In [1]: import numpy as np

In [2]: import numpy.linalg as la

In [3]: np.set_printoptions(suppress=True, linewidth=200)

In [4]: A = np.load("mat.npy")

In [5]: A
Out[5]: 
array([[  0.02,  -6.15,   0.61],
       [ -8.34,  -6.67,   0.34],
       [  4.87,  -3.83,  -3.42],
       [  4.42,  13.36,  -1.83],
       [ -2.46, -23.86,   0.16],
       [ -1.2 ,   2.27,   1.63],
       [  2.89, -28.51,  -6.22],
       [  1.86,   2.61,  -6.05],
       [  1.94,   3.14,   0.76],
       [ -0.75,   1.44,  -3.71],
       [ -3.99,   1.04,   9.88],
       [ -1.17, -12.06,   1.09],
       [  0.74,  12.35,   6.65],
       [  0.32,  -0.89,  -2.71],
       [  3.17,  -2.41,  -2.9 ],
       [ -1.34, -11.9 ,  -6.41],
       [  3.27,  -5.84,  -5.06]])

In [6]: x = np.array([0, 0, 2])

In [7]: y = A @ x

In [8]: c, lr = np.zeros(3), 1 / la.norm(A, 2) ** 2

In [9]: for i in range(4):
   ...:     c -= lr * A.T @ (A @ c - y)
   ...:     if i % 1 == 0: print(i, round(la.norm(A @ c - y), 2))
   ...: 
0 27.87
1 23.86
2 20.53
3 17.77

In [10]: np.round(la.cond(A), 2)
Out[10]: np.float64(4.91)

In [11]: c.round(2)
Out[11]: array([-0.31,  0.22,  0.83])

In [12]: x = np.array([7, 4, -4])

In [13]: y = A @ x

In [14]: np.round(la.solve(A.T @ A, A.T @ y), 2)
Out[14]: array([ 7.,  4., -4.])

In [15]: np.round(la.pinv(A) @ A, 2) + 0
Out[15]: 
array([[1., 0., 0.],
       [0., 1., 0.],
       [0., 0., 1.]])

In [16]: rng = np.random.default_rng(328)

In [17]: y = y + 0.1 * rng.normal(size=17)

In [18]: y.round(2)
Out[18]: array([ -26.84,  -86.41,   32.42,   91.66, -113.19,   -5.82,  -68.99,   47.71,   23.12,   15.48,  -63.46,  -60.84,   27.99,    9.69,   24.21,  -31.29,   19.67])

In [19]: c, *_ = la.lstsq(A, y)

In [20]: c.round(2)
Out[20]: array([ 6.99,  4.  , -4.01])

In [21]: c.round()
Out[21]: array([ 7.,  4., -4.])
